$ python3 -q
>>> import numpy as np
>>> np.set_printoptions(precision=3, suppress=True, linewidth=200, legacy="1.25")
>>> data = np.load("arr.npy")
>>> data
array([[ 0.998, -0.021,  0.021, -0.036, -0.028,  0.006,  0.006, -0.013,  0.024],
       [-0.021,  0.773,  0.227, -0.392, -0.31 ,  0.062,  0.062, -0.145,  0.269],
       [ 0.021,  0.227,  0.773,  0.392,  0.31 , -0.062, -0.062,  0.145, -0.269],
       [-0.036, -0.392,  0.392,  0.322, -0.535,  0.107,  0.107, -0.25 ,  0.464],
       [-0.028, -0.31 ,  0.31 , -0.535,  0.577,  0.085,  0.085, -0.197,  0.366],
       [ 0.006,  0.062, -0.062,  0.107,  0.085,  0.983, -0.017,  0.039, -0.073],
       [ 0.006,  0.062, -0.062,  0.107,  0.085, -0.017,  0.983,  0.039, -0.073],
       [-0.013, -0.145,  0.145, -0.25 , -0.197,  0.039,  0.039,  0.908,  0.171],
       [ 0.024,  0.269, -0.269,  0.464,  0.366, -0.073, -0.073,  0.171,  0.683]])
>>> np.round(np.linalg.matrix_power(data, 2), 3) + 0
array([[1., 0., 0., 0., 0., 0., 0., 0., 0.],
       [0., 1., 0., 0., 0., 0., 0., 0., 0.],
       [0., 0., 1., 0., 0., 0., 0., 0., 0.],
       [0., 0., 0., 1., 0., 0., 0., 0., 0.],
       [0., 0., 0., 0., 1., 0., 0., 0., 0.],
       [0., 0., 0., 0., 0., 1., 0., 0., 0.],
       [0., 0., 0., 0., 0., 0., 1., 0., 0.],
       [0., 0., 0., 0., 0., 0., 0., 1., 0.],
       [0., 0., 0., 0., 0., 0., 0., 0., 1.]])
>>> print(np.round(data @ data, 3) + 0)
[[1. 0. 0. 0. 0. 0. 0. 0. 0.]
 [0. 1. 0. 0. 0. 0. 0. 0. 0.]
 [0. 0. 1. 0. 0. 0. 0. 0. 0.]
 [0. 0. 0. 1. 0. 0. 0. 0. 0.]
 [0. 0. 0. 0. 1. 0. 0. 0. 0.]
 [0. 0. 0. 0. 0. 1. 0. 0. 0.]
 [0. 0. 0. 0. 0. 0. 1. 0. 0.]
 [0. 0. 0. 0. 0. 0. 0. 1. 0.]
 [0. 0. 0. 0. 0. 0. 0. 0. 1.]]
>>> (data + data.T) / 2
array([[ 0.998, -0.021,  0.021, -0.036, -0.028,  0.006,  0.006, -0.013,  0.024],
       [-0.021,  0.773,  0.227, -0.392, -0.31 ,  0.062,  0.062, -0.145,  0.269],
       [ 0.021,  0.227,  0.773,  0.392,  0.31 , -0.062, -0.062,  0.145, -0.269],
       [-0.036, -0.392,  0.392,  0.322, -0.535,  0.107,  0.107, -0.25 ,  0.464],
       [-0.028, -0.31 ,  0.31 , -0.535,  0.577,  0.085,  0.085, -0.197,  0.366],
       [ 0.006,  0.062, -0.062,  0.107,  0.085,  0.983, -0.017,  0.039, -0.073],
       [ 0.006,  0.062, -0.062,  0.107,  0.085, -0.017,  0.983,  0.039, -0.073],
       [-0.013, -0.145,  0.145, -0.25 , -0.197,  0.039,  0.039,  0.908,  0.171],
       [ 0.024,  0.269, -0.269,  0.464,  0.366, -0.073, -0.073,  0.171,  0.683]])
>>> round(np.linalg.det(data), 3)
-1.0
>>> np.allclose(data, data.T)
True
>>> np.round(np.trace(data), 3)
7.0
